>>> import numpy as np
>>> import numpy.linalg as la
>>> np.set_printoptions(precision=2, suppress=True, linewidth=100, sign=" ")
>>> J = np.array([[-21, 21, 24, -21, 6],
...     [-21, 21, 24, -21, 6],
...     [-7, 7, 8, -7, 2],
...     [-21, 21, 24, -21, 6]])
>>> f, g = J[2], J[3]
>>> print(f @ g)
645
>>> print(f @ f)
215
>>> pr = (f @ g) / (f @ f) * f
>>> print((g - pr) @ f)
0.0
>>> print(np.outer(f, g))
[[ 147 -147 -168  147  -42]
 [-147  147  168 -147   42]
 [-168  168  192 -168   48]
 [ 147 -147 -168  147  -42]
 [ -42   42   48  -42   12]]
>>> F = np.array([[-1.24, 1.56, 1.88],
...     [0.62, -1.0, -1.28],
...     [-1.69, 3.23, 3.94],
...     [0.47, -0.91, -1.31],
...     [0.97, -0.83, -1.16],
...     [0.74, -1.37, -1.7],
...     [0.09, 0.08, -0.11],
...     [1.55, -3.06, -3.66],
...     [1.15, -2.25, -2.71],
...     [0.81, -1.27, -1.79],
...     [-0.74, 0.43, 0.69],
...     [0.2, -1.19, -1.46],
...     [-1.34, 1.93, 2.23],
...     [1.22, -1.78, -2.21],
...     [0.29, -1.32, -1.41],
...     [0.18, -0.73, -1.04],
...     [0.12, -0.21, 0.09]])
>>> proj = F @ la.solve(F.T @ F, F.T)
>>> print(np.diag(proj))
[ 0.19  0.03  0.24  0.14  0.22  0.05  0.11  0.24  0.12  0.18  0.21  0.22  0.23  0.11  0.23  0.15
  0.34]
>>> print(proj @ F[:, 0])
[-1.24  0.62 -1.69  0.47  0.97  0.74  0.09  1.55  1.15  0.81 -0.74  0.2  -1.34  1.22  0.29  0.18
  0.12]
>>> print(np.allclose(proj @ proj, proj))
True
>>> print(np.round(np.trace(proj), 2))
3.0
>>> print(np.round(la.eigvalsh(proj), 2) + 0)
[ 0.  0.  0.  0.  0.  0.  0.  0.  0.  0.  0.  0.  0.  0.  1.  1.  1.]
>>> Ac = F - F.mean(axis=0)
>>> Uu, sv, Vh = la.svd(Ac, full_matrices=False)
>>> print(np.abs(Vh[0]).argmax())
2
>>> print(np.round(Ac.mean(axis=0), 2) + 0)
[ 0.  0.  0.]
>>> print(np.searchsorted(np.cumsum(sv ** 2) / (sv ** 2).sum(), 0.9) + 1)
1
>>> print(la.matrix_rank(Ac))
3
>>> print(Vh[0] * np.sign(Vh[0, np.abs(Vh[0]).argmax()]))
[-0.35  0.59  0.73]
